$ python3 -q
>>> import numpy as np
>>> import numpy.linalg as la
>>> np.set_printoptions(precision=4, suppress=True, linewidth=160, sign=" ")
>>> m1 = np.load("run12.npy")
>>> m1
array([[ 4,  0,  0],
       [ 0,  4,  0],
       [ 0,  0,  1]])
>>> # symmetric
>>> vals, V = la.eigh(m1)
>>> la.svd(m1, compute_uv=False)
array([ 4.,  4.,  1.])
>>> V.T @ m1 @ V
array([[ 1.,  0.,  0.],
       [ 0.,  4.,  0.],
       [ 0.,  0.,  4.]])
>>> la.eigvalsh(m1 @ m1)
array([  1.,  16.,  16.])
>>> la.eigvalsh(m1 + -1 * np.eye(3))
array([ 0.,  3.,  3.])
>>> vals.sum(), np.trace(m1)
(np.float64(9.0), np.int64(9))
>>> blk = np.stack([m1, 2 * m1, m1[::-1]])
>>> blk.sum(axis=0)
array([[ 12,   0,   1],
       [  0,  16,   0],
       [  4,   0,   3]])
>>> (blk @ m1.T).shape
(3, 3, 3)
>>> blk.shape
(3, 3, 3)
>>> la.det(blk)
array([ 16., 128., -16.])
>>> la.matrix_rank(blk)
array([ 3,  3,  3])
>>> m1 @ m1
array([[ 16,   0,   0],
       [  0,  16,   0],
       [  0,   0,   1]])
>>> (m1 != 0).astype(int)
array([[ 1,  0,  0],
       [ 0,  1,  0],
       [ 0,  0,  1]])
>>> np.flatnonzero(la.matrix_power((m1 != 0) + (m1.T != 0) + np.eye(3), 3)[2])
array([ 2])
>>> round(float(la.det(m1)), 4)
16.0
>>> x0 = np.ones(3)
>>> for _ in range(6):
...     x0 = m1 @ x0
...     x0 /= la.norm(x0)
...     print(round(x0 @ m1 @ x0, 4))
... 
3.9091
3.9942
3.9996
4.0
4.0
4.0
>>> x0
array([ 0.7071,  0.7071,  0.0002])
>>> B = la.inv(m1)
>>> (np.abs(B) > 1e-9).astype(int)
array([[ 1,  0,  0],
       [ 0,  1,  0],
       [ 0,  0,  1]])
>>> round(la.slogdet(m1)[0], 4)
np.float64(1.0)
>>> m1 @ B
array([[ 1.,  0.,  0.],
       [ 0.,  1.,  0.],
       [ 0.,  0.,  1.]])
>>> np.allclose(B, m1.T)
False
>>> np.round(la.cond(m1), 4)
np.float64(4.0)
>>> np.round(la.det(m1) * la.det(B), 4)
np.float64(1.0)
>>> la.det(m1) * B
array([[  4.,   0.,   0.],
       [  0.,   4.,   0.],
       [  0.,   0.,  16.]])
>>> data = np.load("arr.npy")
>>> data
array([[-12.4418,  15.3454,  -2.8032,  -5.1208],
       [ -9.2032,  16.1098,  -2.8562,  -2.8748],
       [-11.6838,  -2.5475,  -2.9807,   5.8467],
       [-10.7082,  16.7566,  -1.6017,  -2.7213],
       [-10.2702,  -2.6897,  -1.8565,   6.2507],
       [-10.2466,  17.9783,  -2.0925,  -3.0269],
       [-11.7925,  17.2331,  -2.2816,  -3.8182],
       [-11.7052,  -2.8637,  -2.646 ,   5.1537],
       [-10.7631,  -2.6222,  -2.9363,   5.0219],
       [ -8.9204,  16.1582,  -2.3803,  -6.4359],
       [ -8.3434,  -1.6795,  -0.8485,   5.6174],
       [-10.3383,  18.0381,  -4.1444,  -2.915 ],
       [-10.0986,  -1.7145,  -2.2288,   5.9346],
       [-10.138 ,  -1.3478,  -0.7439,   7.862 ],
       [-12.268 ,  17.7969,  -1.9121,  -4.6792],
       [-10.7841,  -2.5736,  -1.9532,   8.8296],
       [-12.2198,  -2.1334,  -0.2757,   7.2035],
       [-10.331 ,  -0.4876,  -0.7677,   4.8417],
       [ -9.9634,  -3.1297,  -2.4467,   6.308 ],
       [-10.4158,  15.6604,  -3.3402,  -2.4664],
       [-11.295 ,  17.5061,  -4.4729,  -3.3084],
       [ -8.9459,  -4.4356,  -1.5552,   6.3994],
       [-10.1075,  -2.6701,  -2.9781,   5.8084],
       [-10.4144,  -2.1137,  -3.0799,   6.6523],
       [ -8.8807,  -0.4423,  -2.415 ,   4.7305],
       [-11.1407,  16.7128,  -1.8289,  -3.7622],
       [ -9.1675,  -0.4644,  -2.1435,   6.929 ],
       [-10.4629,  -1.8123,  -3.356 ,   6.5601],
       [-10.3052,  -2.392 ,  -1.9842,   6.9165],
       [-11.7071,  -2.2538,  -2.3563,   5.8731],
       [-12.1051,  -1.6273,  -1.8557,   5.0478]])
>>> Ac = (data - data.mean(axis=0)) / data.std(axis=0)
>>> Ac.std(axis=0)
array([ 1.,  1.,  1.,  1.])
>>> coef = la.lstsq(np.delete(Ac, 0, axis=1), Ac[:, 0])[0]
>>> coef
array([ 0.0614,  0.0261,  0.2202])
>>> np.abs(coef).argmax()
np.int64(2)
>>> Ac = data - data.mean(axis=0)
>>> Uu, s, vt = la.svd(Ac, full_matrices=False)
>>> np.round(Ac.mean(axis=0), 4) + 0
array([ 0.,  0.,  0.,  0.])
>>> vt[0] * np.sign(vt[0, np.abs(vt[0]).argmax()])
array([-0.0173,  0.8847, -0.0288, -0.465 ])
>>> np.round((s ** 2).sum() ** 2 / (s ** 4).sum(), 4)
np.float64(1.0565)
>>> np.searchsorted(np.cumsum(s ** 2) / (s ** 2).sum(), 0.9) + 1
np.int64(1)
>>> def softmax(z):
...     e = np.exp(z - z.max(axis=-1, keepdims=True))
...     return e / e.sum(axis=-1, keepdims=True)
... 
>>> np.round(softmax(10 * data[16]), 4) + 0
array([ 0.,  0.,  0.,  1.])
>>> np.round(softmax(data[16] + -2), 4) + 0
array([ 0.    ,  0.0001,  0.0006,  0.9993])
>>> softmax(data).sum(axis=1)
array([ 1.,  1.,  1.,  1.,  1.,  1.,  1.,  1.,  1.,  1.,  1.,  1.,  1.,  1.,  1.,  1.,  1.,  1.,  1.,  1.,  1.,  1.,  1.,  1.,  1.,  1.,  1.,  1.,  1.,  1.,
        1.])
>>> scores = data @ data.T / np.sqrt(4)
>>> softmax(scores).round(6).argmax(axis=1)
array([ 14,  14,  16,  14,  16,  14,  14,  16,  16,  14,  16,  14,  16,  15,  14,  15,  16,  16,  15,  14,  14,  15,  15,  15,  16,  14,  15,  15,  15,  16,
        16])
>>> hat = data @ la.solve(data.T @ data, data.T)
>>> np.round(la.eigvalsh(hat), 4) + 0
array([ 0.,  0.,  0.,  0.,  0.,  0.,  0.,  0.,  0.,  0.,  0.,  0.,  0.,  0.,  0.,  0.,  0.,  0.,  0.,  0.,  0.,  0.,  0.,  0.,  0.,  0.,  0.,  1.,  1.,  1.,
        1.])
>>> round(np.trace(hat), 4)
np.float64(4.0)
>>> np.allclose(hat @ hat, hat)
True
>>> idx = data[:, 3] > np.median(data[:, 3])
>>> f = data[idx].mean(axis=0) - data[~idx].mean(axis=0)
>>> f
array([  0.4773, -13.3421,   0.4684,   7.6203])
>>> ((data - data.mean(axis=0)) @ f > 0).astype(int)
array([ 0,  0,  1,  0,  1,  0,  0,  1,  1,  0,  1,  0,  1,  1,  0,  1,  1,  1,  1,  0,  0,  1,  1,  1,  1,  0,  1,  1,  1,  1,  1])
>>> rng = np.random.default_rng(75)
>>> A = np.array([[-4, -5, -5, -2, 1, 2, 4, 4],
...     [-3, -1, 2, -4, 0, 5, 1, -4],
...     [1, -1, -1, 0, 2, -5, 0, -4],
...     [3, -5, -3, 2, -5, -3, -1, -1]]) * (rng.random((4, 8)) < 0.3)
>>> A
array([[-4, -5,  0,  0,  0,  0,  0,  0],
       [ 0, -1,  0,  0,  0,  5,  0,  0],
       [ 0,  0,  0,  0,  0,  0,  0,  0],
       [ 0, -5,  0,  0, -5, -3,  0, -1]])
>>> # rows and columns are dependent
>>> Uu, s, vt = la.svd(A)
>>> s
array([ 8.8219,  5.8621,  3.8485,  0.    ])
>>> np.argmax(s[:-1] / (s[1:] + 1e-6)) + 1
np.int64(3)
>>> B = Uu[:, :3] @ np.diag(s[:3]) @ vt[:3]
>>> la.matrix_rank(A, rtol=0.05)
np.int64(3)
>>> B.round(4) + 0
array([[-4., -5.,  0.,  0.,  0.,  0.,  0.,  0.],
       [ 0., -1.,  0.,  0.,  0.,  5.,  0.,  0.],
       [ 0.,  0.,  0.,  0.,  0.,  0.,  0.,  0.],
       [ 0., -5.,  0.,  0., -5., -3.,  0., -1.]])
>>> np.round(la.norm(A - B) / la.norm(A), 4)
np.float64(0.0)
>>> A.reshape(2, -1)
array([[-4, -5,  0,  0,  0,  0,  0,  0,  0, -1,  0,  0,  0,  5,  0,  0],
       [ 0,  0,  0,  0,  0,  0,  0,  0,  0, -5,  0,  0, -5, -3,  0, -1]])
>>> A.reshape(-1, 2)
array([[-4, -5],
       [ 0,  0],
       [ 0,  0],
       [ 0,  0],
       [ 0, -1],
       [ 0,  0],
       [ 0,  5],
       [ 0,  0],
       [ 0,  0],
       [ 0,  0],
       [ 0,  0],
       [ 0,  0],
       [ 0, -5],
       [ 0,  0],
       [-5, -3],
       [ 0, -1]])
>>> blk = A.reshape(4, 2, -1)
>>> np.swapaxes(blk, 1, 2)[3]
array([[ 0, -5],
       [-5, -3],
       [ 0,  0],
       [ 0, -1]])
>>> blk.transpose(1, 0, 2)
array([[[-4, -5,  0,  0],
        [ 0, -1,  0,  0],
        [ 0,  0,  0,  0],
        [ 0, -5,  0,  0]],

       [[ 0,  0,  0,  0],
        [ 0,  5,  0,  0],
        [ 0,  0,  0,  0],
        [-5, -3,  0, -1]]])
>>> blk.shape
(4, 2, 4)
>>> blk.sum(axis=1)
array([[-4, -5,  0,  0],
       [ 0,  4,  0,  0],
       [ 0,  0,  0,  0],
       [-5, -8,  0, -1]])
>>> [round(float(x), 4) for x in la.svd(A, compute_uv=False)[:3]]
[8.8219, 5.8621, 3.8485]
>>> round(la.norm(A, 2) / la.norm(A), 4)
np.float64(0.7828)
>>> la.norm(A, axis=0)
array([ 4.    ,  7.1414,  0.    ,  0.    ,  5.    ,  5.831 ,  0.    ,  1.    ])
>>> round(float(la.norm(A, 2)), 4)
8.8219
>>> la.norm(A, axis=1).argmax()
np.int64(3)
>>> round(float(la.norm(A[3] - A[1])), 4)
10.2956
>>> A[3] @ A[1]
np.int64(-10)
>>> round(float(la.norm(A, 1)), 4), round(la.norm(A, np.inf), 4)
(11.0, np.float64(14.0))
>>> B = A + rng.integers(-2, 3, (4, 3)) @ rng.integers(-2, 3, (3, 8))
>>> B
array([[-3, -5, -5, -5,  1,  1, -1,  5],
       [ 0, -1,  1, -1,  3,  5,  3, -3],
       [ 0,  0,  0,  0,  0,  0,  0,  0],
       [ 0, -5,  2, -2,  1, -3,  6, -7]])
>>> la.matrix_rank(B - A, tol=1e-8)
np.int64(2)
>>> np.round(la.svd(B - A, compute_uv=False), 4) + 0
array([ 12.6116,   8.059 ,   0.    ,   0.    ])
>>> B - A
array([[ 1,  0, -5, -5,  1,  1, -1,  5],
       [ 0,  0,  1, -1,  3,  0,  3, -3],
       [ 0,  0,  0,  0,  0,  0,  0,  0],
       [ 0,  0,  2, -2,  6,  0,  6, -6]])
>>> np.abs(B - A).sum(axis=1)
array([ 19,  11,   0,  22])
